% python3 -q
>>> import numpy as np
>>> np.set_printoptions(precision=2, suppress=True, linewidth=160)
>>> other = np.array([[2, 0, 1, 0], [1, 1, 3, 2], [0, 0, 1, 1], [1, 0, 3, 1]])
>>> other[-1] = other[0]
>>> M = other + 0.1 * np.eye(4)
>>> M
array([[2.1, 0. , 1. , 0. ],
       [1. , 1.1, 3. , 2. ],
       [0. , 0. , 1.1, 1. ],
       [2. , 0. , 1. , 0.1]])
>>> rng = np.random.default_rng(240)
>>> other = M + rng.integers(-2, 3, (4, 3)) @ rng.integers(-2, 3, (3, 4))
>>> other
array([[ 0.1, -2. ,  7. ,  2. ],
       [ 5. ,  1.1,  3. ,  1. ],
       [ 0. , -2. ,  3.1,  2. ],
       [ 2. , -4. ,  5. ,  2.1]])
>>> other - M
array([[-2., -2.,  6.,  2.],
       [ 4.,  0.,  0., -1.],
       [ 0., -2.,  2.,  1.],
       [ 0., -4.,  4.,  2.]])
>>> np.linalg.matrix_rank(other - M, tol=1e-8)
np.int64(3)
>>> np.round(np.linalg.svd(other - M, compute_uv=False), 2) + 0
array([9.37, 4.27, 1.97, 0.  ])
>>> np.abs(other - M).sum(axis=1)
array([12.,  5.,  5., 10.])
>>> mat = np.loadtxt("data.csv", delimiter=",")
>>> mat
array([[5., 0., 0., 0., 0., 0., 4., 0., 4.],
       [0., 5., 0., 0., 0., 0., 0., 0., 0.],
       [0., 0., 5., 4., 4., 4., 0., 4., 0.],
       [0., 0., 4., 5., 4., 4., 0., 4., 0.],
       [0., 0., 4., 4., 5., 4., 0., 4., 0.],
       [0., 0., 4., 4., 4., 5., 0., 4., 0.],
       [4., 0., 0., 0., 0., 0., 5., 0., 4.],
       [0., 0., 4., 4., 4., 4., 0., 5., 0.],
       [4., 0., 0., 0., 0., 0., 4., 0., 5.]])
>>> evals, V = np.linalg.eigh(mat)
>>> vec = np.array([-1, 1, 1, 3, 1, -3, -3, 3, 1])
>>> vec @ mat @ vec
np.float64(181.0)
>>> np.round(V * np.maximum(evals, 0) @ V.T, 2) + 0
array([[5., 0., 0., 0., 0., 0., 4., 0., 4.],
       [0., 5., 0., 0., 0., 0., 0., 0., 0.],
       [0., 0., 5., 4., 4., 4., 0., 4., 0.],
       [0., 0., 4., 5., 4., 4., 0., 4., 0.],
       [0., 0., 4., 4., 5., 4., 0., 4., 0.],
       [0., 0., 4., 4., 4., 5., 0., 4., 0.],
       [4., 0., 0., 0., 0., 0., 5., 0., 4.],
       [0., 0., 4., 4., 4., 4., 0., 5., 0.],
       [4., 0., 0., 0., 0., 0., 4., 0., 5.]])
>>> np.round(V * np.sqrt(evals) @ V.T, 2) + 0
array([[1.87, 0.  , 0.  , 0.  , 0.  , 0.  , 0.87, 0.  , 0.87],
       [0.  , 2.24, 0.  , 0.  , 0.  , 0.  , 0.  , 0.  , 0.  ],
       [0.  , 0.  , 1.72, 0.72, 0.72, 0.72, 0.  , 0.72, 0.  ],
       [0.  , 0.  , 0.72, 1.72, 0.72, 0.72, 0.  , 0.72, 0.  ],
       [0.  , 0.  , 0.72, 0.72, 1.72, 0.72, 0.  , 0.72, 0.  ],
       [0.  , 0.  , 0.72, 0.72, 0.72, 1.72, 0.  , 0.72, 0.  ],
       [0.87, 0.  , 0.  , 0.  , 0.  , 0.  , 1.87, 0.  , 0.87],
       [0.  , 0.  , 0.72, 0.72, 0.72, 0.72, 0.  , 1.72, 0.  ],
       [0.87, 0.  , 0.  , 0.  , 0.  , 0.  , 0.87, 0.  , 1.87]])
>>> np.linalg.eigvalsh(mat[1:, 1:])
array([ 1.,  1.,  1.,  1.,  1.,  5.,  9., 21.])
>>> np.abs(mat).sum(axis=1).max(), round(np.abs(evals).max(), 2)
(np.float64(21.0), np.float64(21.0))
